>>> import numpy as np
>>> np.set_printoptions(precision=1, suppress=True, linewidth=160, legacy="1.25")
>>> def rd(a):
...     return np.round(a, 1) + 0
... 
>>> K = np.loadtxt("mat.csv", delimiter=",")
>>> rd(K)
array([[ 0.3,  0.7,  0.4,  1.9],
       [-1.6,  3.1, -3.6, -2.4],
       [-0.3,  2.2, -1. ,  1.4]])
>>> # rows and columns are dependent
>>> other = K / np.sqrt((K ** 2).mean(axis=1, keepdims=True))
>>> print(rd(K - K.mean(axis=1, keepdims=True)))
[[-0.5 -0.1 -0.4  1.1]
 [-0.5  4.3 -2.5 -1.3]
 [-0.9  1.6 -1.6  0.8]]
>>> print(rd(other[1]))
[-0.6  1.1 -1.3 -0.9]
>>> rd(np.linalg.norm(other, axis=1))
array([2., 2., 2.])
>>> other = np.array([[2, 0, 2, 0], [5, 5, 5, 0], [3, 5, 3, 4], [1, 2, 4, 2]])
>>> mat = np.tril(other)
>>> mat
array([[2, 0, 0, 0],
       [5, 5, 0, 0],
       [3, 5, 3, 0],
       [1, 2, 4, 2]])
>>> # triangular, det is the product of the diagonal
>>> other = mat / np.sqrt((mat ** 2).mean(axis=1, keepdims=True))
>>> rd(np.linalg.norm(other, axis=1))
array([2., 2., 2., 2.])
>>> np.linalg.matrix_rank(mat - mat.mean(axis=1, keepdims=True))
3
>>> rd(other[1])
array([1.4, 1.4, 0. , 0. ])
>>> rd(mat - mat.mean(axis=1, keepdims=True))
array([[ 1.5, -0.5, -0.5, -0.5],
       [ 2.5,  2.5, -2.5, -2.5],
       [ 0.2,  2.2,  0.2, -2.8],
       [-1.2, -0.2,  1.8, -0.2]])
>>> O = mat.astype(float).copy()
>>> for j in range(4):
...     O[:, j] -= O[:, :j] @ (O[:, :j].T @ O[:, j])
...     O[:, j] /= np.linalg.norm(O[:, j])
... 
>>> rd(O.T @ mat)
array([[6.2, 6.7, 2.1, 0.3],
       [0. , 3. , 3. , 0.6],
       [0. , 0. , 3.4, 1.6],
       [0. , 0. , 0. , 1. ]])
>>> rd(O)
array([[ 0.3, -0.7,  0.5, -0.4],
       [ 0.8, -0.1, -0.4,  0.4],
       [ 0.5,  0.6,  0.1, -0.6],
       [ 0.2,  0.3,  0.8,  0.5]])
>>> E = np.load("out12.npy")
>>> E
array([[7., 4., 2.],
       [4., 7., 2.],
       [2., 2., 4.]])
>>> # symmetric, so the eigenvalues are real
>>> L = np.linalg.cholesky(E)
>>> rd(E / np.sqrt(np.outer(np.diag(E), np.diag(E))))
array([[1. , 0.6, 0.4],
       [0.6, 1. , 0.4],
       [0.4, 0.4, 1. ]])
>>> A = np.array([[-2, -2, -3], [-3, -2, -2], [-2, -3, -2]])
>>> rng = np.random.default_rng(1064)
>>> labels = rng.permutation(3)
>>> labels
array([1, 0, 2])
>>> other = A[labels][:, labels]
>>> rd(np.sort(np.abs(np.linalg.eigvals(other))))
array([1., 1., 7.])
>>> other
array([[-2, -3, -2],
       [-2, -2, -3],
       [-3, -2, -2]])
>>> np.trace(other)
-6
>>> J = np.array([[-0.3, 1.0, 1.4, 1.0],
...     [-0.7, 0.8, -1.2, 1.2],
...     [-0.6, 0.4, -0.9, 0.2]])
>>> print(J)
[[-0.3  1.   1.4  1. ]
 [-0.7  0.8 -1.2  1.2]
 [-0.6  0.4 -0.9  0.2]]
>>> Uu, s, VT = np.linalg.svd(J, full_matrices=False)
>>> rd(np.sqrt((s ** 2).sum())), rd(np.linalg.norm(J))
(3.1, 3.1)
>>> print(rd(s))
[2.3 2.  0.4]
>>> rd(Uu.T @ Uu)
array([[1., 0., 0.],
       [0., 1., 0.],
       [0., 0., 1.]])
>>> print(rd(VT @ VT.T))
[[1. 0. 0.]
 [0. 1. 0.]
 [0. 0. 1.]]
>>> np.abs(Uu[:, 0]).round(6).argmax()
1
>>> rd(np.abs(VT[0]))
array([0.4, 0.5, 0.5, 0.6])
>>> def softmax(z):
...     e = np.exp(z - z.max(axis=-1, keepdims=True))
...     return e / e.sum(axis=-1, keepdims=True)
... 
>>> rd(softmax(J[2]))
array([0.1, 0.4, 0.1, 0.3])
>>> print(rd(softmax(10 * J[2])))
[0.  0.9 0.  0.1]
>>> softmax(J).sum(axis=1)
array([1., 1., 1.])
>>> att = J @ J.T / np.sqrt(4)
>>> rd(softmax(att)[2] @ J)
array([-0.6,  0.7, -0.7,  0.8])
>>> softmax(att).round(6).argmax(axis=1)
array([0, 1, 1])
>>> other = J + rng.integers(-2, 3, (3, 2)) @ rng.integers(-2, 3, (2, 4))
>>> other
array([[-0.3,  1. ,  1.4,  1. ],
       [-6.7, -1.2,  2.8,  1.2],
       [-6.6, -1.6,  3.1,  0.2]])
>>> rd(np.linalg.svd(other - J, compute_uv=False))
array([10.6,  0. ,  0. ])
>>> np.linalg.matrix_rank(other - J, tol=1e-8)
1
>>> other - J
array([[ 0.,  0.,  0.,  0.],
       [-6., -2.,  4.,  0.],
       [-6., -2.,  4.,  0.]])
